$ python3 -q
>>> import numpy as np
>>> from numpy import linalg as LA
>>> np.set_printoptions(suppress=True, linewidth=140)
>>> rnd = lambda a: np.round(a, 1) + 0
>>> A = np.loadtxt("a.csv", delimiter=",")
>>> A
array([[  1.,  -4.,   0.,  -1.,  -3.,  -3.,  -2.,   0.,   3.,  -1.,  -2.],
       [ -3.,   3.,  -1.,   0.,   3.,   2.,   0.,  -1.,  -1.,   2.,  -3.],
       [  0.,   5.,  -3.,  -2.,   6.,  -1.,   1.,   2.,   1.,  -1.,  -1.],
       [ -3.,   0.,   0.,   1.,   0.,   0.,  -2.,   1.,  -3.,   2.,  -7.],
       [  5.,   3.,   1.,  -4.,   9.,  -3.,   5.,   6.,   5.,  -3.,  -3.],
       [  4.,   0.,   2.,  -4.,   3.,   0.,   0.,   3.,   0.,   0.,  -3.],
       [ -3.,   8.,  -2.,  -4.,   3.,   5.,   2.,   3.,   0.,   8.,  -8.],
       [ -2.,   6.,  -4.,  -3.,   0.,   3.,   1.,   1.,  -3.,   5.,  -5.],
       [ -1.,   0.,  -2.,  -1.,   0.,   1.,  -2.,   0.,  -2.,   0.,  -3.],
       [  1.,   3.,  -3.,  -5.,   5.,  -3.,   0.,   7.,   4.,   2.,  -4.],
       [  2.,  -2.,   0.,  -8.,   2.,   2.,   0.,   2.,   0.,  -2.,  -3.],
       [  3.,  -2.,   0.,  -2.,   2.,  -5.,   3.,   3.,   1.,  -1.,  -2.],
       [  1.,   0.,   6.,  -2.,   0.,   1.,  -2.,   6.,   3.,   6.,  -5.],
       [ -2.,   4.,   0.,  -3.,   3.,   4.,  -3.,   1.,  -1.,   5.,  -4.],
       [ -1.,   0.,  -2.,  -1.,   0.,   1.,  -2.,   0.,  -2.,   0.,  -3.],
       [  6.,  -1.,   3.,  -3.,   5.,  -9.,   5.,  10.,   6.,  -1.,  -4.],
       [  2.,   2.,  -4.,  -3.,   3.,  -2.,  -1.,   3.,   0.,  -3.,  -1.],
       [  4.,   3.,  -5., -12.,  -2.,  -2.,   1.,   8.,   3.,   3.,   2.]])
>>> x0 = np.array([0, 0, 3, 0, -3, 0, -1, 0, -2, 3, -2])
>>> y = A @ x0
>>> rnd(LA.solve(A.T @ A, A.T @ y))
array([ 0.,  0.,  3.,  0., -3.,  0., -1.,  0., -2.,  3., -2.])
>>> y
array([  6.,   2., -31.,  28., -42.,   3.,  23.,  18.,   6., -18.,  -6., -10.,  42.,  19.,   6., -18., -27., -11.])
>>> rng = np.random.default_rng(89323)
>>> y = y + 0.3 * rng.normal(size=18)
>>> rnd(y)
array([  6.3,   1.4, -31.1,  27.9, -41.9,   3. ,  23.4,  18.3,   6.2, -17.8,  -6.3,  -9.8,  41.8,  19.4,   5.9, -18.2, -27.3, -10.9])
>>> beta, *_ = LA.lstsq(A, y)
>>> rnd(LA.norm(y - A @ beta))
np.float64(0.8)
>>> rnd(beta)
array([ 0.2, -0.1,  2.8,  0.1, -2.9,  0.1, -1. , -0.1, -1.9,  3.2, -2. ])
>>> [round(float(LA.norm(LA.solve(A.T @ A + lam * np.eye(11), A.T @ y))), 2) for lam in (0, 1, 10, 100)]
[5.97, 5.8, 5.32, 3.77]
>>> r0, v = A[2], A[6]
>>> r0 @ r0
np.float64(83.0)
>>> pr = (r0 @ v) / (r0 @ r0) * r0
>>> rnd(pr)
array([ 0. ,  4.5, -2.7, -1.8,  5.4, -0.9,  0.9,  1.8,  0.9, -0.9, -0.9])
>>> np.outer(r0, v)
array([[ -0.,   0.,  -0.,  -0.,   0.,   0.,   0.,   0.,   0.,   0.,  -0.],
       [-15.,  40., -10., -20.,  15.,  25.,  10.,  15.,   0.,  40., -40.],
       [  9., -24.,   6.,  12.,  -9., -15.,  -6.,  -9.,  -0., -24.,  24.],
       [  6., -16.,   4.,   8.,  -6., -10.,  -4.,  -6.,  -0., -16.,  16.],
       [-18.,  48., -12., -24.,  18.,  30.,  12.,  18.,   0.,  48., -48.],
       [  3.,  -8.,   2.,   4.,  -3.,  -5.,  -2.,  -3.,  -0.,  -8.,   8.],
       [ -3.,   8.,  -2.,  -4.,   3.,   5.,   2.,   3.,   0.,   8.,  -8.],
       [ -6.,  16.,  -4.,  -8.,   6.,  10.,   4.,   6.,   0.,  16., -16.],
       [ -3.,   8.,  -2.,  -4.,   3.,   5.,   2.,   3.,   0.,   8.,  -8.],
       [  3.,  -8.,   2.,   4.,  -3.,  -5.,  -2.,  -3.,  -0.,  -8.,   8.],
       [  3.,  -8.,   2.,   4.,  -3.,  -5.,  -2.,  -3.,  -0.,  -8.,   8.]])
>>> rnd((v - pr) @ r0)
np.float64(0.0)
>>> A.sum(axis=0)
array([ 14.,  28., -14., -57.,  39.,  -9.,   4.,  55.,  14.,  21., -59.])
>>> rnd(A.mean(axis=0))
array([ 0.8,  1.6, -0.8, -3.2,  2.2, -0.5,  0.2,  3.1,  0.8,  1.2, -3.3])
>>> A.shape
(18, 11)
>>> np.count_nonzero(A)
np.int64(165)
>>> np.abs(A).max()
np.float64(12.0)
>>> A.sum(axis=1)
array([-12.,   1.,   7., -11.,  21.,   5.,  12.,  -1., -10.,   7.,  -7.,   0.,  14.,   4., -10.,  17.,  -4.,   3.])
>>> z = rng.permutation(11)
>>> other = A[:, z] * rng.choice([-1, 1], 11)
>>> other
array([[ -3.,   2.,   0.,   1.,  -1.,   2.,  -4.,  -1.,   3.,  -0.,  -3.],
       [  2.,  -0.,  -1.,  -2.,   0.,   3.,   3.,   3.,  -1.,   1.,   3.],
       [ -1.,  -1.,   2.,   1.,  -2.,   1.,   5.,  -0.,   1.,   3.,   6.],
       [  0.,   2.,   1.,  -2.,   1.,   7.,   0.,   3.,  -3.,  -0.,   0.],
       [ -3.,  -5.,   6.,   3.,  -4.,   3.,   3.,  -5.,   5.,  -1.,   9.],
       [  0.,  -0.,   3.,  -0.,  -4.,   3.,   0.,  -4.,   0.,  -2.,   3.],
       [  5.,  -2.,   3.,  -8.,  -4.,   8.,   8.,   3.,   0.,   2.,   3.],
       [  3.,  -1.,   1.,  -5.,  -3.,   5.,   6.,   2.,  -3.,   4.,   0.],
       [  1.,   2.,   0.,  -0.,  -1.,   3.,   0.,   1.,  -2.,   2.,   0.],
       [ -3.,  -0.,   7.,  -2.,  -5.,   4.,   3.,  -1.,   4.,   3.,   5.],
       [  2.,  -0.,   2.,   2.,  -8.,   3.,  -2.,  -2.,   0.,  -0.,   2.],
       [ -5.,  -3.,   3.,   1.,  -2.,   2.,  -2.,  -3.,   1.,  -0.,   2.],
       [  1.,   2.,   6.,  -6.,  -2.,   5.,   0.,  -1.,   3.,  -6.,   0.],
       [  4.,   3.,   1.,  -5.,  -3.,   4.,   4.,   2.,  -1.,  -0.,   3.],
       [  1.,   2.,   0.,  -0.,  -1.,   3.,   0.,   1.,  -2.,   2.,   0.],
       [ -9.,  -5.,  10.,   1.,  -3.,   4.,  -1.,  -6.,   6.,  -3.,   5.],
       [ -2.,   1.,   3.,   3.,  -3.,   1.,   2.,  -2.,   0.,   4.,   3.],
       [ -2.,  -1.,   8.,  -3., -12.,  -2.,   3.,  -4.,   3.,   5.,  -2.]])
>>> U, _, vt = LA.svd(A.T @ other)
>>> rnd(U @ vt)
array([[ 0.,  0.,  0.,  0.,  0.,  0.,  0., -1.,  0.,  0.,  0.],
       [ 0.,  0.,  0.,  0.,  0.,  0.,  1.,  0.,  0.,  0.,  0.],
       [ 0.,  0.,  0.,  0.,  0.,  0.,  0.,  0.,  0., -1.,  0.],
       [ 0.,  0.,  0.,  0.,  1.,  0.,  0.,  0.,  0.,  0.,  0.],
       [ 0.,  0.,  0.,  0.,  0.,  0.,  0.,  0.,  0.,  0.,  1.],
       [ 1.,  0.,  0.,  0.,  0.,  0.,  0.,  0.,  0.,  0.,  0.],
       [ 0., -1.,  0.,  0.,  0.,  0.,  0.,  0.,  0.,  0.,  0.],
       [ 0.,  0.,  1.,  0.,  0.,  0.,  0.,  0.,  0.,  0.,  0.],
       [ 0.,  0.,  0.,  0.,  0.,  0.,  0.,  0.,  1.,  0.,  0.],
       [ 0.,  0.,  0., -1.,  0.,  0.,  0.,  0.,  0.,  0.,  0.],
       [ 0.,  0.,  0.,  0.,  0., -1.,  0.,  0.,  0.,  0.,  0.]])
>>> P = A @ LA.solve(A.T @ A, A.T)
>>> rnd(LA.eigvalsh(P))
array([0., 0., 0., 0., 0., 0., 0., 1., 1., 1., 1., 1., 1., 1., 1., 1., 1., 1.])
>>> np.allclose(P @ P, P)
True
>>> rnd(np.trace(P))
np.float64(11.0)
>>> data = np.loadtxt("m.csv", delimiter=",")
>>> data
array([[0., 1., 0., 0., 0., 1., 0., 1., 0., 1., 1., 1., 1.],
       [1., 0., 0., 0., 0., 1., 0., 1., 0., 0., 1., 1., 1.],
       [0., 0., 0., 1., 1., 0., 0., 0., 1., 0., 0., 0., 0.],
       [0., 0., 1., 0., 1., 0., 1., 0., 1., 0., 0., 0., 0.],
       [0., 0., 1., 1., 0., 0., 1., 0., 1., 0., 0., 0., 0.],
       [1., 1., 0., 0., 0., 0., 0., 1., 0., 1., 1., 1., 1.],
       [0., 0., 0., 1., 1., 0., 0., 0., 0., 0., 0., 0., 0.],
       [1., 1., 0., 0., 0., 1., 0., 0., 0., 1., 1., 1., 1.],
       [0., 0., 1., 1., 1., 0., 0., 0., 0., 0., 0., 0., 0.],
       [1., 0., 0., 0., 0., 1., 0., 1., 0., 0., 1., 1., 1.],
       [1., 1., 0., 0., 0., 1., 0., 1., 0., 1., 0., 1., 1.],
       [1., 1., 0., 0., 0., 1., 0., 1., 0., 1., 1., 0., 1.],
       [1., 1., 0., 0., 0., 1., 0., 1., 0., 1., 1., 1., 0.]])
>>> # looks like rank 12
>>> r = LA.matrix_rank(data)
>>> r
np.int64(12)
>>> N = LA.svd(data)[2][r:].T
>>> LA.matrix_rank(data.T @ data), LA.matrix_rank(data @ data.T)
(np.int64(12), np.int64(12))
>>> [int(LA.matrix_rank(data[:i])) for i in range(1, len(data) + 1)]
[1, 2, 3, 4, 5, 6, 7, 8, 9, 9, 10, 11, 12]
>>> [int(LA.matrix_rank(data[:, :j + 1])) for j in range(13)]
[1, 2, 3, 4, 5, 6, 7, 8, 9, 9, 10, 11, 12]
>>> rnd(N[:, 0] / N[np.abs(N[:, 0]).round(6).argmax(), 0])
array([ 0.,  1.,  0.,  0.,  0.,  0.,  0.,  0.,  0., -1.,  0.,  0.,  0.])
>>> N.shape
(13, 1)
>>> [int(LA.matrix_rank(np.delete(data, i, axis=0))) for i in range(13)]
[11, 12, 11, 11, 11, 11, 11, 11, 11, 12, 11, 11, 11]
>>> rnd(LA.norm(data, 2) / LA.norm(data))
np.float64(0.8)
>>> [round(float(x), 1) for x in LA.svd(data, compute_uv=False)[:3]]
[6.8, 3.3, 1.8]
>>> LA.matrix_rank(data, rtol=0.1)
np.int64(11)
>>> np.argsort(-LA.norm(data, axis=0).round(6), kind="stable")[:3]
array([0, 5, 7])
>>> rnd(np.sort(LA.eigvals(data).real))
array([-1.8, -1.7, -1. , -1. , -1. , -1. , -1. , -1. , -1. ,  0. ,  0.4,  3.3,  6.8])
